% python3 -q
>>> import numpy as np
>>> np.set_printoptions(precision=2, suppress=True, linewidth=120, sign=" ")
>>> def rd(a):
...     return np.round(a, 2) + 0
... 
>>> X = np.load("test5.npy")
>>> print(X)
[[ 2  2  3  2]
 [ 1  2  1  1]
 [ 0  0  0  3]]
>>> C2 = X.T @ X
>>> print((X @ X.T).shape)
(3, 3)
>>> print(rd(np.linalg.eigvalsh(C2)[::-1]))
[ 29.26   6.79   0.95   0.  ]
>>> print(rd(np.linalg.svd(X, compute_uv=False) ** 2))
[ 29.26   6.79   0.95]
>>> M = np.load("case3.npy")
>>> print(M)
[[ 1  0  0  0  0  0]
 [ 2  0  0  0  0  0]
 [ 2  4  0  0  0  0]
 [ 0  0  1  0  0  0]
 [ 0  0  2  0  0  0]
 [ 0  0  2  4  0  0]
 [ 0  0  0  0  1  0]
 [ 0  0  0  0  2  0]
 [ 0  0  0  0  2  4]]
>>> x0 = np.array([2, 2, 0, 2, 2, 1])
>>> y = M @ x0
>>> print(y)
[  2   4  12   0   0   8   2   4   8]
>>> print(rd(np.linalg.lstsq(M, y)[0]))
[ 2.  2.  0.  2.  2.  1.]
>>> print(rd(np.linalg.solve(M.T @ M, M.T @ y)))
[ 2.  2.  0.  2.  2.  1.]
>>> rng = np.random.default_rng(7440)
>>> y = y + 0.05 * rng.normal(size=9)
>>> print(rd(y))
[ 2.1   4.11 11.94  0.07 -0.14  7.99  1.9   4.08  8.08]
>>> b, *_ = np.linalg.lstsq(M, y)
>>> print([round(float(np.linalg.norm(np.linalg.solve(M.T @ M + lam * np.eye(6), M.T @ y))), 2) for lam in (0, 1, 10, 100)])
[4.15, 3.85, 2.61, 0.66]
>>> data = np.load("a.npy")
>>> print(data)
[[ 1  3  5]
 [ 1  3  0]
 [ 1  3  0]
 [ 1  3  0]
 [ 1  3  7]
 [ 1  3  5]
 [ 1  3  3]
 [ 1  3  5]
 [ 1  3  0]
 [ 1  3  7]
 [ 1  3  3]
 [ 1  3  7]
 [ 1  3  7]
 [ 1  3  0]
 [ 1  3  3]
 [ 1  3  3]
 [ 1  3  5]
 [ 1  3  1]
 [ 1  3  1]]
>>> rk = np.linalg.matrix_rank(data)
>>> print(rk)
2
>>> N = np.linalg.svd(data)[2][rk:].T
>>> print([int(np.linalg.matrix_rank(data[:, :j + 1])) for j in range(3)])
[1, 1, 2]
>>> print(np.allclose(data @ N, 0))
True
>>> print(N.shape)
(3, 1)
